$ python3 -q
>>> import numpy as np
>>> np.set_printoptions(precision=1, suppress=True, linewidth=120)
>>> def rnd(a):
...     return np.round(a, 1) + 0
... 
>>> M = np.array([[-3.0, 1.0, 0.0, 0.0, 0.0, 0.0, 0.0, 0.0],
...     [0.0, -3.0, 1.0, 0.0, 0.0, 0.0, 0.0, 0.0],
...     [0.0, 0.0, -3.0, 1.0, 0.0, 0.0, 0.0, 0.0],
...     [0.0, 0.0, 0.0, -3.0, 1.0, 0.0, 0.0, 0.0],
...     [0.0, 0.0, 0.0, 0.0, -3.0, 1.0, 0.0, 0.0],
...     [0.0, 0.0, 0.0, 0.0, 0.0, -3.0, 1.0, 0.0],
...     [0.0, 0.0, 0.0, 0.0, 0.0, 0.0, -3.0, 1.0],
...     [0.0, 0.0, 0.0, 0.0, 0.0, 0.0, 0.0, -3.0]])
>>> W = np.array([[3, 2, 1, 2, 0, 2],
...     [1, 0, 2, 3, 0, 2],
...     [3, 0, 1, 0, 0, 1],
...     [1, 2, 2, 2, 0, 0],
...     [0, 3, 3, 0, 3, 0],
...     [3, 1, 1, 0, 3, 3],
...     [3, 0, 0, 2, 1, 0],
...     [3, 0, 1, 2, 0, 2]])
>>> b = np.array([4, 4, 2, 5, 1, 5])
>>> act = np.maximum(M @ W + b, 0)
>>> np.linalg.matrix_rank(act)
np.int64(6)
>>> (act > 0).astype(int)
array([[0, 0, 1, 1, 1, 1],
       [1, 1, 0, 0, 1, 0],
       [0, 1, 1, 1, 1, 1],
       [1, 1, 0, 0, 1, 1],
       [1, 0, 0, 1, 0, 1],
       [0, 1, 0, 1, 0, 0],
       [0, 1, 1, 1, 0, 1],
       [0, 1, 0, 0, 1, 0]])
>>> basis = np.array([[2, -3, -1],
...     [-3, 3, -2],
...     [0, 1, 1],
...     [0, -3, -1],
...     [0, -1, 2],
...     [0, -1, -1]])
>>> act @ basis
array([[  0.,  -7.,   0.],
       [ -4.,  -1., -10.],
       [-18.,  -5., -18.],
       [ -1.,  -9.,   0.],
       [ 14., -44., -20.],
       [ -3., -18.,  -9.],
       [-12.,   5., -13.],
       [-12.,  11.,  -6.]])
>>> Q, V = np.linalg.qr(M[:, :6])[0], np.linalg.qr(M[:, 6:])[0]
>>> sig = np.linalg.svd(Q.T @ V, compute_uv=False)
>>> rnd(np.linalg.norm(Q @ Q.T - V @ V.T, 2))
np.float64(1.0)
>>> (sig > 0.9).sum()
np.int64(0)
>>> r0 = np.array([-1, -2])
>>> np.cross(M[2, :3], M[0, :3])
array([3., 9., 0.])
>>> t = np.radians(135)
>>> Rm = np.eye(8)
>>> Rm[2, 2] = Rm[1, 1] = np.cos(t)
>>> Rm[2, 1], Rm[1, 2] = -np.sin(t), np.sin(t)
>>> rnd(Rm)
array([[ 1. ,  0. ,  0. ,  0. ,  0. ,  0. ,  0. ,  0. ],
       [ 0. , -0.7,  0.7,  0. ,  0. ,  0. ,  0. ,  0. ],
       [ 0. , -0.7, -0.7,  0. ,  0. ,  0. ,  0. ,  0. ],
       [ 0. ,  0. ,  0. ,  1. ,  0. ,  0. ,  0. ,  0. ],
       [ 0. ,  0. ,  0. ,  0. ,  1. ,  0. ,  0. ,  0. ],
       [ 0. ,  0. ,  0. ,  0. ,  0. ,  1. ,  0. ,  0. ],
       [ 0. ,  0. ,  0. ,  0. ,  0. ,  0. ,  1. ,  0. ],
       [ 0. ,  0. ,  0. ,  0. ,  0. ,  0. ,  0. ,  1. ]])
>>> A2 = M @ Rm.T
>>> rnd(np.linalg.det(Rm)), rnd(np.trace(Rm))
(np.float64(1.0), np.float64(4.6))
>>> rnd(np.linalg.svd(M, compute_uv=False)), rnd(np.linalg.svd(A2, compute_uv=False))
(array([4. , 3.8, 3.6, 3.3, 3. , 2.6, 2.3, 2.1]), array([4. , 3.8, 3.6, 3.3, 3. , 2.6, 2.3, 2.1]))
>>> vec = np.array([1, 1, 1, 1, 0, 0, 0, 2])
>>> M @ np.eye(8)[5]
array([ 0.,  0.,  0.,  0.,  1., -3.,  0.,  0.])
>>> np.einsum("ij,j->i", M, vec)
array([-2., -2., -2., -3.,  0.,  0.,  2., -6.])
>>> K = np.load("layer11.npy")
>>> K
array([[ 0,  1, -4,  1,  5, -1,  3,  9,  4,  1,  0, -1],
       [ 0,  1, -7, -3,  1, -3,  4,  9, -5,  1,  3,  7],
       [ 0,  0,  0,  5,  3, -1,  1, -4, -1,  5,  3, -2],
       [ 0,  0,  0, -9, -3, -9, -4,  3, -8,  2,  3,  0],
       [ 0,  0,  0,  0,  6,  1, -8, -5, -6,  8, -2,  6],
       [ 0,  0,  0,  0,  0, -8,  2,  1, -6, -3,  7, -3],
       [ 0,  0,  0,  0,  0,  0, -9,  2, -1,  0, -8,  1],
       [ 0,  0,  0,  0,  0,  0,  0,  0, -9, -2, -9,  4],
       [ 0,  0,  0,  0,  0,  0,  0,  0, -1,  5,  4,  7],
       [ 0,  0,  0,  0,  0,  0,  0,  0,  0,  2,  9,  1],
       [ 0,  0,  0,  0,  0,  0,  0,  0,  0,  0,  9, -7],
       [ 0,  0,  0,  0,  0,  0,  0,  0,  0,  0,  0,  3]])
>>> left, sig, Vt = np.linalg.svd(K)
>>> V = Vt[:(sig > 1e-8).sum()]
>>> rng = np.random.default_rng(3080)
>>> vec = K[8] + -1 * K[10] + rng.integers(2) * np.eye(12)[5]
>>> vec
array([ 0.,  0.,  0.,  0.,  0.,  1.,  0.,  0., -1.,  5., -5., 14.])
>>> np.allclose(V.T @ V @ vec, vec)
True
>>> rnd(np.linalg.norm(vec - V.T @ V @ vec))
np.float64(0.0)
>>> rnd(V.T @ V)
array([[0., 0., 0., 0., 0., 0., 0., 0., 0., 0., 0., 0.],
       [0., 1., 0., 0., 0., 0., 0., 0., 0., 0., 0., 0.],
       [0., 0., 1., 0., 0., 0., 0., 0., 0., 0., 0., 0.],
       [0., 0., 0., 1., 0., 0., 0., 0., 0., 0., 0., 0.],
       [0., 0., 0., 0., 1., 0., 0., 0., 0., 0., 0., 0.],
       [0., 0., 0., 0., 0., 1., 0., 0., 0., 0., 0., 0.],
       [0., 0., 0., 0., 0., 0., 1., 0., 0., 0., 0., 0.],
       [0., 0., 0., 0., 0., 0., 0., 1., 0., 0., 0., 0.],
       [0., 0., 0., 0., 0., 0., 0., 0., 1., 0., 0., 0.],
       [0., 0., 0., 0., 0., 0., 0., 0., 0., 1., 0., 0.],
       [0., 0., 0., 0., 0., 0., 0., 0., 0., 0., 1., 0.],
       [0., 0., 0., 0., 0., 0., 0., 0., 0., 0., 0., 1.]])
>>> rnd(np.diag(V.T @ V))
array([0., 1., 1., 1., 1., 1., 1., 1., 1., 1., 1., 1.])
>>> r = np.linalg.matrix_rank(K)
>>> r
np.int64(11)
>>> ns = np.linalg.svd(K)[2][r:].T
>>> [int(np.linalg.matrix_rank(K[:, :j + 1])) for j in range(12)]
[0, 1, 2, 3, 4, 5, 6, 7, 8, 9, 10, 11]
>>> ns @ ns.T
array([[1., 0., 0., 0., 0., 0., 0., 0., 0., 0., 0., 0.],
       [0., 0., 0., 0., 0., 0., 0., 0., 0., 0., 0., 0.],
       [0., 0., 0., 0., 0., 0., 0., 0., 0., 0., 0., 0.],
       [0., 0., 0., 0., 0., 0., 0., 0., 0., 0., 0., 0.],
       [0., 0., 0., 0., 0., 0., 0., 0., 0., 0., 0., 0.],
       [0., 0., 0., 0., 0., 0., 0., 0., 0., 0., 0., 0.],
       [0., 0., 0., 0., 0., 0., 0., 0., 0., 0., 0., 0.],
       [0., 0., 0., 0., 0., 0., 0., 0., 0., 0., 0., 0.],
       [0., 0., 0., 0., 0., 0., 0., 0., 0., 0., 0., 0.],
       [0., 0., 0., 0., 0., 0., 0., 0., 0., 0., 0., 0.],
       [0., 0., 0., 0., 0., 0., 0., 0., 0., 0., 0., 0.],
       [0., 0., 0., 0., 0., 0., 0., 0., 0., 0., 0., 0.]])
>>> ns[:, 0] / ns[np.abs(ns[:, 0]).round(6).argmax(), 0]
array([1., 0., 0., 0., 0., 0., 0., 0., 0., 0., 0., 0.])
>>> [int(np.linalg.matrix_rank(np.delete(K, i, axis=0))) for i in range(12)]
[10, 10, 10, 10, 10, 10, 10, 11, 11, 11, 11, 11]
>>> arr = np.loadtxt("run19.csv", delimiter=",")
>>> arr
array([[ 1.1,  1. , -0.9,  1.5, -0.3, -6.3],
       [-0.9,  0.5, -1.5,  0.1,  1.4, -0.6],
       [ 1. , -0.3,  0.9,  1.2, -0.7, -3.5],
       [ 0.9, -0.7,  0.3,  2.1,  1.3, -4.9],
       [ 0.3, -1. ,  0.9,  0.9,  0.5, -1.1],
       [-1.3,  1.3, -2.7,  0.1,  2.7, -1. ],
       [-0.4, -1.1, -1. ,  1.7,  3.6, -2.9],
       [-0.7,  2. , -3.2,  0.6,  1.8, -3.5],
       [ 0.4, -1.6,  0.5,  1.8,  2.3, -2.5],
       [ 0.7,  2.2, -1.8,  0.8, -0.5, -5.4],
       [ 1. ,  2.4, -2. ,  0.8, -0.6, -5.3],
       [ 1.4, -0.1,  0.1,  2.7,  0.3, -7.3],
       [ 1.7,  0. ,  0.2,  2.7,  0.2, -7.5],
       [-0.4,  2. , -3.3,  0.4,  1.9, -3.3],
       [ 1.8,  0.7,  0.6,  1.5, -1.6, -6. ],
       [ 0.9,  0.7, -1.7,  2.5,  1.5, -7.7],
       [ 0.6,  0.3, -0.5,  1.3,  0.7, -4. ],
       [ 1.4, -1.4,  1.7,  2.1, -0.2, -4.4],
       [ 0.8, -0.8,  0.2,  2.1,  1. , -4.8],
       [ 0.1,  0. , -0.1,  0. , -0.2, -0.2],
       [-0.1, -0.1,  0.1,  0.2,  0.1,  0. ],
       [ 1.4,  1. , -1. ,  1.8, -0.2, -6.3],
       [-0.3, -0.4, -0.6,  0.8,  1.9, -1.6],
       [ 0. ,  1.3, -1.7,  0.4,  0.3, -2.8],
       [ 0.1, -1.6,  0.6,  1.8,  2.1, -2.3],
       [ 2.3, -0.6,  1.5,  2.5, -1.3, -6.8],
       [-0.1,  1.1, -2.1,  1.3,  2.1, -4.4],
       [ 1. ,  0.6, -1.2,  2.8,  1.5, -7.5],
       [ 1.2,  1.2, -0.9,  1.7, -0.1, -6.3],
       [-1.1,  0.2, -1.8,  0.9,  3.1, -2.1],
       [ 0.2,  1.4, -1.7,  0.4,  0.4, -2.8],
       [ 1.8,  0.5,  0.7,  1.6, -1.4, -5.8],
       [ 0.1,  1.4, -1.7,  0.6,  0.3, -3.1],
       [-0.6,  0.4, -1.5,  0.1,  1.5, -0.5],
       [ 1.5,  1.7, -0.4,  0.8, -2.1, -4.9]])
>>> A2 = np.c_[arr[:, :1] @ np.array([[1]]), np.array([-3, -1, 2, -3, -2, -1, 2, 0, 0, 1, 2, 0, 3, -3, -2, 3, 0, 1, -3, -1, -1, 3, -2, -1, 2, -2, 1, -2, -3, 0, -2, -3, -3, 1, 1])]
>>> A2
array([[ 1.1, -3. ],
       [-0.9, -1. ],
       [ 1. ,  2. ],
       [ 0.9, -3. ],
       [ 0.3, -2. ],
       [-1.3, -1. ],
       [-0.4,  2. ],
       [-0.7,  0. ],
       [ 0.4,  0. ],
       [ 0.7,  1. ],
       [ 1. ,  2. ],
       [ 1.4,  0. ],
       [ 1.7,  3. ],
       [-0.4, -3. ],
       [ 1.8, -2. ],
       [ 0.9,  3. ],
       [ 0.6,  0. ],
       [ 1.4,  1. ],
       [ 0.8, -3. ],
       [ 0.1, -1. ],
       [-0.1, -1. ],
       [ 1.4,  3. ],
       [-0.3, -2. ],
       [ 0. , -1. ],
       [ 0.1,  2. ],
       [ 2.3, -2. ],
       [-0.1,  1. ],
       [ 1. , -2. ],
       [ 1.2, -3. ],
       [-1.1,  0. ],
       [ 0.2, -2. ],
       [ 1.8, -3. ],
       [ 0.1, -3. ],
       [-0.6,  1. ],
       [ 1.5,  1. ]])
>>> np.linalg.matrix_rank(A2)
np.int64(2)
>>> cov = arr.T @ arr
>>> rnd(np.linalg.svd(arr, compute_uv=False) ** 2)
array([848.5, 126.8,  74.2,   0.5,   0.3,   0.2])
>>> W0 = np.load("arr.npy")
>>> W0
array([[ 7,  5,  0,  4,  9,  4,  3,  4],
       [ 8,  6,  1,  5, 10,  5,  4,  5],
       [ 7,  5,  0,  4,  9,  4,  3,  4],
       [ 4,  2, -3,  1,  6,  1,  0,  1],
       [ 3,  1, -4,  0,  5,  0, -1,  0],
       [ 4,  2, -3,  1,  6,  1,  0,  1],
       [ 4,  2, -3,  1,  6,  1,  0,  1],
       [ 8,  6,  1,  5, 10,  5,  4,  5],
       [ 5,  3, -2,  2,  7,  2,  1,  2],
       [ 7,  5,  0,  4,  9,  4,  3,  4]])
>>> cov = np.cov(arr, rowvar=False)
>>> rnd(np.linalg.eigvalsh(cov)[::-1])
array([6.9, 2.8, 1.8, 0. , 0. , 0. ])
>>> rnd(cov)
array([[ 0.8, -0.1,  0.7,  0.5, -0.9, -1.6],
       [-0.1,  1.2, -1.1, -0.4, -0.4, -0.5],
       [ 0.7, -1.1,  1.6,  0.5, -0.8, -0.4],
       [ 0.5, -0.4,  0.5,  0.7, -0.1, -1.5],
       [-0.9, -0.4, -0.8, -0.1,  1.9,  1.2],
       [-1.6, -0.5, -0.4, -1.5,  1.2,  5.2]])
>>> rnd(arr.std(axis=0))
array([0.9, 1.1, 1.3, 0.8, 1.3, 2.3])
>>> left, sig, Vt = np.linalg.svd(W0)
>>> np.argmax(sig[:-1] / (sig[1:] + 1e-6)) + 1
np.int64(2)
>>> rnd(sig)
array([38.6,  9.3,  0. ,  0. ,  0. ,  0. ,  0. ,  0. ])
>>> A2 = left[:, :2] @ np.diag(sig[:2]) @ Vt[:2]
>>> np.linalg.matrix_rank(W0, rtol=0.05)
np.int64(2)
>>> rnd(np.linalg.norm(W0 - A2) / np.linalg.norm(W0))
np.float64(0.0)
>>> left, sig, Vt = np.linalg.svd(arr)
>>> np.argmax(sig[:-1] / (sig[1:] + 1e-6)) + 1
np.int64(3)
>>> A2 = left[:, :3] @ np.diag(sig[:3]) @ Vt[:3]
>>> rnd(np.linalg.norm(arr - A2) / np.linalg.norm(arr))
np.float64(0.0)
>>> np.linalg.matrix_rank(A2)
np.int64(3)
>>> rnd(np.linalg.norm(arr - A2, 2)), rnd(sig[3])
(np.float64(0.7), np.float64(0.7))
>>> np.linalg.matrix_rank(arr, rtol=0.05)
np.int64(3)
>>> np.linalg.cond(W0) > 100
np.True_
>>> mat = np.load("out0.npy")
>>> mat
array([[0, 1, 0, 0, 0, 0, 0, 0],
       [1, 0, 0, 0, 0, 0, 1, 0],
       [0, 0, 0, 1, 1, 0, 0, 1],
       [0, 0, 1, 0, 1, 0, 0, 1],
       [0, 0, 1, 1, 0, 0, 0, 1],
       [0, 0, 0, 0, 0, 0, 0, 0],
       [0, 1, 0, 0, 0, 0, 0, 0],
       [0, 0, 1, 1, 1, 0, 0, 0]])
>>> t = np.radians(72)
>>> Rm = np.eye(8)
>>> Rm[5, 5] = Rm[0, 0] = np.cos(t)
>>> Rm[5, 0], Rm[0, 5] = -np.sin(t), np.sin(t)
>>> rnd(Rm)
array([[ 0.3,  0. ,  0. ,  0. ,  0. ,  1. ,  0. ,  0. ],
       [ 0. ,  1. ,  0. ,  0. ,  0. ,  0. ,  0. ,  0. ],
       [ 0. ,  0. ,  1. ,  0. ,  0. ,  0. ,  0. ,  0. ],
       [ 0. ,  0. ,  0. ,  1. ,  0. ,  0. ,  0. ,  0. ],
       [ 0. ,  0. ,  0. ,  0. ,  1. ,  0. ,  0. ,  0. ],
       [-1. ,  0. ,  0. ,  0. ,  0. ,  0.3,  0. ,  0. ],
       [ 0. ,  0. ,  0. ,  0. ,  0. ,  0. ,  1. ,  0. ],
       [ 0. ,  0. ,  0. ,  0. ,  0. ,  0. ,  0. ,  1. ]])
>>> A2 = mat @ Rm.T
>>> rnd(np.abs(A2 - mat).max(axis=0))
array([0.7, 0. , 0. , 0. , 0. , 1. , 0. , 0. ])
>>> rnd(np.linalg.det(Rm)), rnd(np.trace(Rm))
(np.float64(1.0), np.float64(6.6))
>>> rnd(np.linalg.svd(mat, compute_uv=False)), rnd(np.linalg.svd(A2, compute_uv=False))
(array([3. , 1.4, 1.4, 1. , 1. , 1. , 0. , 0. ]), array([3. , 1.4, 1.4, 1. , 1. , 1. , 0. , 0. ]))
>>> z = rng.permutation(8)
>>> z
array([3, 4, 0, 1, 7, 6, 5, 2])
>>> A2 = mat[z][:, z]
>>> rnd(np.sort(np.abs(np.linalg.eigvals(A2))))
array([0. , 0. , 1. , 1. , 1. , 1.4, 1.4, 3. ])
>>> rnd(np.linalg.det(A2)), rnd(np.linalg.det(mat[z]))
(np.float64(0.0), np.float64(0.0))
>>> np.trace(A2)
np.int64(0)
>>> np.diag(A2)
array([0, 0, 0, 0, 0, 0, 0, 0])
>>> vals, V = np.linalg.eigh(mat)
>>> np.abs(V[:, -1]).round(6).argmax()
np.int64(2)
>>> rnd(np.linalg.svd(mat, compute_uv=False))
array([3. , 1.4, 1.4, 1. , 1. , 1. , 0. , 0. ])
>>> (vals > 1e-8).sum(), (vals < -1e-8).sum()
(np.int64(2), np.int64(4))
>>> rnd(V @ np.diag(vals) @ V.T)
array([[0., 1., 0., 0., 0., 0., 0., 0.],
       [1., 0., 0., 0., 0., 0., 1., 0.],
       [0., 0., 0., 1., 1., 0., 0., 1.],
       [0., 0., 1., 0., 1., 0., 0., 1.],
       [0., 0., 1., 1., 0., 0., 0., 1.],
       [0., 0., 0., 0., 0., 0., 0., 0.],
       [0., 1., 0., 0., 0., 0., 0., 0.],
       [0., 0., 1., 1., 1., 0., 0., 0.]])
>>> rnd(vals.sum()), np.trace(mat)
(np.float64(0.0), np.int64(0))
